In [1]: import numpy as np

In [2]: import numpy.linalg as la

In [3]: np.set_printoptions(precision=1, suppress=True, linewidth=140, legacy="1.25")

In [4]: W0 = np.load("test2.npy")

In [5]: W0
Out[5]: 
array([[ 4., -2.,  0.],
       [-2., -4., -2.],
       [ 0., -2.,  2.]])

In [6]: # symmetric

In [7]: rng = np.random.default_rng(17)

In [8]: lab = rng.permutation(3)

In [9]: out = W0[:, lab] * rng.choice([-1, 1], 3)

In [10]: out
Out[10]: 
array([[-4., -0., -2.],
       [ 2.,  2., -4.],
       [-0., -2., -2.]])

In [11]: Uu, _, VT = la.svd(W0.T @ out)

In [12]: np.round(la.lstsq(W0, out)[0], 1) + 0
Out[12]: 
array([[-1.,  0.,  0.],
       [ 0.,  0.,  1.],
       [ 0., -1.,  0.]])

In [13]: lab
Out[13]: array([0, 2, 1])

In [14]: out = np.array([[-3], [-1], [-4], [1], [-5], [-3]])

In [15]: C = np.array([[-3, 1, 3, -2]])

In [16]: M = out @ C

In [17]: M
Out[17]: 
array([[  9,  -3,  -9,   6],
       [  3,  -1,  -3,   2],
       [ 12,  -4, -12,   8],
       [ -3,   1,   3,  -2],
       [ 15,  -5, -15,  10],
       [  9,  -3,  -9,   6]])

In [18]: # row 5 repeats row 0

In [19]: w1 = np.array([[-2, -1, -1, -2, -3],
    ...:     [0, 0, -1, -1, 3],
    ...:     [3, 2, 3, 3, 3],
    ...:     [3, 2, 2, -3, -3]])

In [20]: c = np.array([0, -2, -2, -1, -2])

In [21]: act = np.maximum(M @ w1 + c, 0)

In [22]: act
Out[22]: 
array([[ 0,  0,  0,  0,  0],
       [ 0,  0,  0,  0,  0],
       [ 0,  0,  0,  0,  0],
       [ 9,  3,  5, 19, 25],
       [ 0,  0,  0,  0,  0],
       [ 0,  0,  0,  0,  0]])

In [23]: C = np.array([[1, 2, 0], [1, 2, 1], [1, 2, 0], [0, 1, 0], [1, 2, 2]])

In [24]: w1 @ C
Out[24]: 
array([[ -7, -16,  -7],
       [  2,   3,   6],
       [ 11,  25,   8],
       [  4,   5,  -4]])

In [25]: (act @ C).round(6).argmax(axis=1)
Out[25]: array([0, 0, 0, 1, 0, 0])

In [26]: act @ C
Out[26]: 
array([[  0,   0,   0],
       [  0,   0,   0],
       [  0,   0,   0],
       [ 42, 103,  53],
       [  0,   0,   0],
       [  0,   0,   0]])

In [27]: arr = np.load("block6.npy")

In [28]: arr
Out[28]: 
array([[-3, -2, -3, -2],
       [-3, -1, -3, -1],
       [-3, -2, -3, -2],
       [-3, -1, -3, -1]])

In [29]: la.matrix_rank(arr)
Out[29]: 2

In [30]: la.rank(arr)
Traceback (most recent call last):
  Cell In[30], line 1
    la.rank(arr)
AttributeError: module 'numpy.linalg' has no attribute 'rank'


In [31]: np.round(la.svd(arr, compute_uv=False), 1) + 0
Out[31]: array([9.5, 1.3, 0. , 0. ])

In [32]: np.unravel_index(np.abs(arr).argmax(), arr.shape)
Out[32]: (0, 0)

In [33]: np.abs(arr).max()
Out[33]: 3

In [34]: m1 = np.eye(3, dtype=int)[rng.permutation(3)] * np.array([1, -2, 0])

In [35]: m1
Out[35]: 
array([[ 1,  0,  0],
       [ 0, -2,  0],
       [ 0,  0,  0]])

In [36]: la.matrix_rank(m1 - m1[0, 0] * np.eye(3))
Out[36]: 2

In [37]: np.prod(np.diag(m1)), round(la.det(m1), 1)
Out[37]: (0, 0.0)

In [38]: [int(la.matrix_rank(la.matrix_power(m1, p))) for p in range(1, 4)]
Out[38]: [2, 2, 2]

In [39]: np.sort(la.eigvals(m1))
Out[39]: array([-2.,  0.,  1.])

In [40]: E = 0.7 ** np.abs(np.subtract.outer(np.arange(4), np.arange(4)))

In [41]: E
Out[41]: 
array([[1. , 0.7, 0.5, 0.3],
       [0.7, 1. , 0.7, 0.5],
       [0.5, 0.7, 1. , 0.7],
       [0.3, 0.5, 0.7, 1. ]])

In [42]: np.kron(np.eye(2, dtype=int), m1)
Out[42]: 
array([[ 1,  0,  0,  0,  0,  0],
       [ 0, -2,  0,  0,  0,  0],
       [ 0,  0,  0,  0,  0,  0],
       [ 0,  0,  0,  1,  0,  0],
       [ 0,  0,  0,  0, -2,  0],
       [ 0,  0,  0,  0,  0,  0]])

In [43]: round(la.det(2 * m1), 1), round(float(la.det(m1)), 1)
Out[43]: (0.0, 0.0)

In [44]: round(float(la.det(m1[::-1])), 1)
Out[44]: 0.0

In [45]: Uu, sv, VT = la.svd(M)

In [46]: V = VT[:(sv > 1e-8).sum()]

In [47]: x0 = M[2] + 3 * M[3] + rng.integers(2) * np.eye(4)[2]

In [48]: x0
Out[48]: array([ 3., -1., -3.,  2.])

In [49]: np.round(np.diag(V.T @ V), 1) + 0
Out[49]: array([0.4, 0. , 0.4, 0.2])

In [50]: la.matrix_rank(np.vstack([M, x0]))
Out[50]: 1

In [51]: np.allclose(V.T @ V @ x0, x0)
Out[51]: True

In [52]: O, V = la.qr(E[:, :2])[0], la.qr(E[:, 2:])[0]

In [53]: sv = la.svd(O.T @ V, compute_uv=False)

In [54]: round(float(la.norm(O @ O.T - V @ V.T, 2)), 1)
Out[54]: 1.0

In [55]: (sv > 0.9).sum()
Out[55]: 1

In [56]: np.degrees(np.arccos(sv.clip(0, 1)))
Out[56]: array([17.3, 81.6])
